% ipython --no-banner

In [1]: import numpy as np

In [2]: np.set_printoptions(precision=2, suppress=True, linewidth=100)

In [3]: rd = lambda a: np.round(a, 2) + 0

In [4]: J = np.load("w.npy")

In [5]: J
Out[5]: 
array([[-5, -5, -3, -5],
       [ 9,  9, 11,  9],
       [ 1,  1,  3,  1],
       [ 7,  7,  9,  7],
       [ 1,  1,  3,  1]])

In [6]: rank = np.linalg.matrix_rank(J)

In [7]: rank
Out[7]: np.int64(2)

In [8]: N = np.linalg.svd(J)[2][rank:].T

In [9]: [int(np.linalg.matrix_rank(J[:, :j + 1])) for j in range(4)]
Out[9]: [1, 1, 2, 2]

In [10]: np.allclose(J @ N, 0)
Out[10]: True

In [11]: N.shape
Out[11]: (4, 2)

In [12]: [int(np.linalg.matrix_rank(J[:i])) for i in range(1, len(J) + 1)]
Out[12]: [1, 2, 2, 2, 2]

In [13]: def softmax(z):
    ...:     e = np.exp(z - z.max(axis=-1, keepdims=True))
    ...:     return e / e.sum(axis=-1, keepdims=True)
    ...: 

In [14]: rd(softmax(J[0] + -2))
Out[14]: array([0.1 , 0.1 , 0.71, 0.1 ])

In [15]: rd(softmax(J).sum(axis=1))
Out[15]: array([1., 1., 1., 1., 1.])

In [16]: scores = J @ J.T / np.sqrt(4)

In [17]: softmax(scores)[0] @ J
Out[17]: array([-5., -5., -3., -5.])

In [18]: rd(softmax(scores))
Out[18]: 
array([[1., 0., 0., 0., 0.],
       [0., 1., 0., 0., 0.],
       [0., 1., 0., 0., 0.],
       [0., 1., 0., 0., 0.],
       [0., 1., 0., 0., 0.]])

In [19]: softmax(scores).round(6).argmax(axis=1)
Out[19]: array([0, 1, 1, 1, 1])

In [20]: C2 = J.T @ J

In [21]: rd(np.linalg.eigvalsh(C2)[::-1])
Out[21]: array([689.28,  10.72,   0.  ,   0.  ])

In [22]: rd(np.linalg.svd(J, compute_uv=False) ** 2)
Out[22]: array([689.28,  10.72,   0.  ,   0.  ])

In [23]: np.allclose(C2, C2.T)
Out[23]: True

In [24]: np.trace(C2), (J ** 2).sum()
Out[24]: (np.int64(700), np.int64(700))

In [25]: out = J / np.sqrt((J ** 2).mean(axis=1, keepdims=True))

In [26]: rd(np.linalg.norm(out, axis=1))
Out[26]: array([2., 2., 2., 2., 2.])

In [27]: np.linalg.matrix_rank(out) == np.linalg.matrix_rank(J)
Out[27]: np.True_

In [28]: mat = np.load("test10.npy")

In [29]: print(mat)
[[  4   0   3]
 [  4  -3  -1]
 [ -2   5  -1]
 [ 24 -15  -2]]

In [30]: out = np.c_[mat[:, :1] @ np.array([[-4]]), np.array([2, 1, 2, 1])]

In [31]: out
Out[31]: 
array([[-16,   2],
       [-16,   1],
       [  8,   2],
       [-96,   1]])

In [32]: rd(np.linalg.norm(out - mat @ np.linalg.lstsq(mat, out)[0], axis=0))
Out[32]: array([0.  , 1.15])

In [33]: left, sig = np.linalg.svd(mat)
---------------------------------------------------------------------------
ValueError                                Traceback (most recent call last)
Cell In[33], line 1
----> 1 left, sig = np.linalg.svd(mat)

ValueError: too many values to unpack (expected 2)

In [34]: left, sig, Vt = np.linalg.svd(mat, full_matrices=False)

In [35]: rd(left.T @ left)
Out[35]: 
array([[1., 0., 0.],
       [0., 1., 0.],
       [0., 0., 1.]])

In [36]: rd(sig / sig[0])
Out[36]: array([1.  , 0.14, 0.11])

In [37]: np.abs(left[:, 0]).round(6).argmax()
Out[37]: np.int64(3)

In [38]: np.allclose(left * sig @ Vt, mat)
Out[38]: True

In [39]: out = mat / np.linalg.norm(mat, axis=1, keepdims=True)

In [40]: C2 = out @ out.T

In [41]: (C2 - 2 * np.eye(4)).round(6).argmax(axis=1)
Out[41]: array([3, 3, 0, 1])

In [42]: rd(np.degrees(np.arccos(np.clip(C2[3, 1], -1, 1))))
Out[42]: np.float64(8.72)

In [43]: data = np.load("layer13.npy")

In [44]: print(data)
[[ 0  1  0  0]
 [-1 -2  0  0]
 [ 0  0  0  1]
 [ 0  0 -1 -2]]

In [45]: ev, evecs = np.linalg.eig(data)

In [46]: rd(np.sort(np.linalg.eigvals(np.linalg.inv(data))))
Out[46]: array([-1., -1., -1., -1.])

In [47]: np.prod(ev)
Out[47]: np.float64(1.0)

In [48]: K = np.load("sample1.npy")

In [49]: K
Out[49]: 
array([[ 3.,  3.,  0.,  0.],
       [ 1.,  2.,  0.,  0.],
       [ 0.,  0., -2., -5.],
       [ 0.,  0.,  2., -1.]])

In [50]: left, sig = np.linalg.svd(K)
---------------------------------------------------------------------------
ValueError                                Traceback (most recent call last)
Cell In[50], line 1
----> 1 left, sig = np.linalg.svd(K)

ValueError: too many values to unpack (expected 2)

In [51]: left, sig, Vt = np.linalg.svd(K, full_matrices=False)

In [52]: rd(np.abs(Vt[0]))
Out[52]: array([0.  , 0.  , 0.36, 0.93])

In [53]: (sig > 1e-8).sum()
Out[53]: np.int64(4)

In [54]: print(rd(left.T @ K @ Vt.T))
[[5.39 0.   0.   0.  ]
 [0.   4.75 0.   0.  ]
 [0.   0.   2.23 0.  ]
 [0.   0.   0.   0.63]]

In [55]: rd(Vt @ Vt.T)
Out[55]: 
array([[1., 0., 0., 0.],
       [0., 1., 0., 0.],
       [0., 0., 1., 0.],
       [0., 0., 0., 1.]])

In [56]: rd(left.T @ left)
Out[56]: 
array([[1., 0., 0., 0.],
       [0., 1., 0., 0.],
       [0., 0., 1., 0.],
       [0., 0., 0., 1.]])

In [57]: rd(np.linalg.det(K))
Out[57]: np.float64(36.0)

In [58]: arr = np.load("m.npy")

In [59]: arr
Out[59]: 
array([[-0.33,  1.88,  1.78,  1.34],
       [-0.61,  3.88,  3.62,  2.72],
       [ 0.02,  1.81,  1.21,  0.49],
       [-3.07,  0.18,  2.89,  1.53],
       [ 0.24,  3.56,  2.62,  1.01],
       [-0.48,  5.69,  4.86,  3.17],
       [-0.05,  5.47,  4.42,  2.26],
       [ 0.72,  6.5 ,  4.66,  3.45],
       [-1.52, -0.83,  0.77,  0.47],
       [-2.64,  0.21,  2.44,  0.78],
       [ 0.46,  2.96,  2.01,  2.47],
       [-2.8 ,  0.15,  2.34,  0.72],
       [ 0.21,  4.76,  3.82,  3.57],
       [ 1.05,  4.57,  2.83,  2.1 ],
       [-0.99,  2.71,  2.93,  0.63],
       [ 0.59,  6.4 ,  4.62,  3.36],
       [-0.39,  0.1 ,  0.51,  0.82],
       [ 0.32,  3.62,  2.69,  1.03],
       [-2.65,  0.12,  2.41,  0.66],
       [-3.02,  0.21,  2.85,  1.55],
       [-1.77,  2.84,  3.8 ,  2.28],
       [-2.23,  0.03,  1.98, -0.17],
       [ 1.21,  2.73,  1.  ,  0.84],
       [-1.48,  1.04,  2.  ,  0.9 ],
       [ 1.08,  6.49,  4.15,  2.7 ]])

In [60]: x = np.array([-3, -1, 2, -1])

In [61]: target = arr @ x

In [62]: rd(np.linalg.solve(arr.T @ arr, arr.T @ target))
Out[62]: array([-3., -1.,  2., -1.])

In [63]: rd(np.linalg.pinv(arr) @ arr)
Out[63]: 
array([[1., 0., 0., 0.],
       [0., 1., 0., 0.],
       [0., 0., 1., 0.],
       [0., 0., 0., 1.]])

In [64]: rng = np.random.default_rng(880486)

In [65]: target = target + 0.05 * rng.normal(size=25)

In [66]: rd(target)
Out[66]: 
array([ 1.38,  2.44,  0.06, 13.29, -0.13,  2.31,  1.3 , -2.77,  6.43, 11.91, -2.84, 12.2 , -1.29,
       -4.13,  5.53, -2.25,  1.21, -0.2 , 11.91, 13.02,  7.93, 10.7 , -5.15,  6.46, -4.11])

In [67]: beta, *_ = np.linalg.lstsq(arr, target)

In [68]: rd(beta)
Out[68]: array([-3.05, -0.96,  1.94, -0.99])

In [69]: rd(arr.T @ (target - arr @ beta))
Out[69]: array([0., 0., 0., 0.])

In [70]: [round(float(np.linalg.norm(np.linalg.solve(arr.T @ arr + lam * np.eye(4), arr.T @ target))), 2) for lam in (0, 1, 10, 100)]
Out[70]: [3.87, 3.76, 3.29, 1.69]

In [71]: W2 = arr[[4, 0]].astype(float)

In [72]: for _ in range(3):
    ...:     z = np.linalg.norm(arr[:, None] - W2, axis=-1).argmin(axis=1)
    ...:     W2 = np.array([arr[z == j].mean(axis=0) for j in range(2)])
    ...: 

In [73]: z
Out[73]: array([1, 0, 1, 1, 0, 0, 0, 0, 1, 1, 0, 1, 0, 0, 1, 0, 1, 0, 1, 1, 0, 1, 1, 1, 0])

In [74]: rd(W2[1] - W2[0])
Out[74]: array([-1.68, -3.93, -1.74, -1.7 ])

In [75]: print(rd(W2))
[[ 0.15  4.73  3.67  2.51]
 [-1.53  0.8   1.93  0.81]]

In [76]: np.bincount(z)
Out[76]: array([12, 13])

In [77]: np.abs(W2[1] - W2[0]).argmax()
Out[77]: np.int64(1)

In [78]: r0 = np.array([3, 1, 1])

In [79]: rd(np.convolve(W2[1], r0))
Out[79]: array([-4.59,  0.86,  5.06,  5.16,  2.74,  0.81])

In [80]: print(rd(np.array([np.convolve(row, r0, "same") for row in W2])))
[[14.33 15.9  15.93  6.18]
 [ 0.86  5.06  5.16  2.74]]

In [81]: C2 = np.cov(arr, rowvar=False)

In [82]: C2.shape
Out[82]: (4, 4)

In [83]: np.argsort(-arr.std(axis=0).round(6), kind="stable")
Out[83]: array([1, 0, 2, 3])

In [84]: np.argwhere(np.triu(np.abs(np.corrcoef(arr.T)) > 0.8, 1))
Out[84]: 
array([[1, 3],
       [2, 3]])

In [85]: np.median(arr, axis=0)
Out[85]: array([-0.39,  2.73,  2.69,  1.34])

In [86]: rd(C2)
Out[86]: 
array([[1.95, 2.5 , 0.32, 0.71],
       [2.5 , 5.52, 2.25, 2.08],
       [0.32, 2.25, 1.53, 1.08],
       [0.71, 2.08, 1.08, 1.19]])
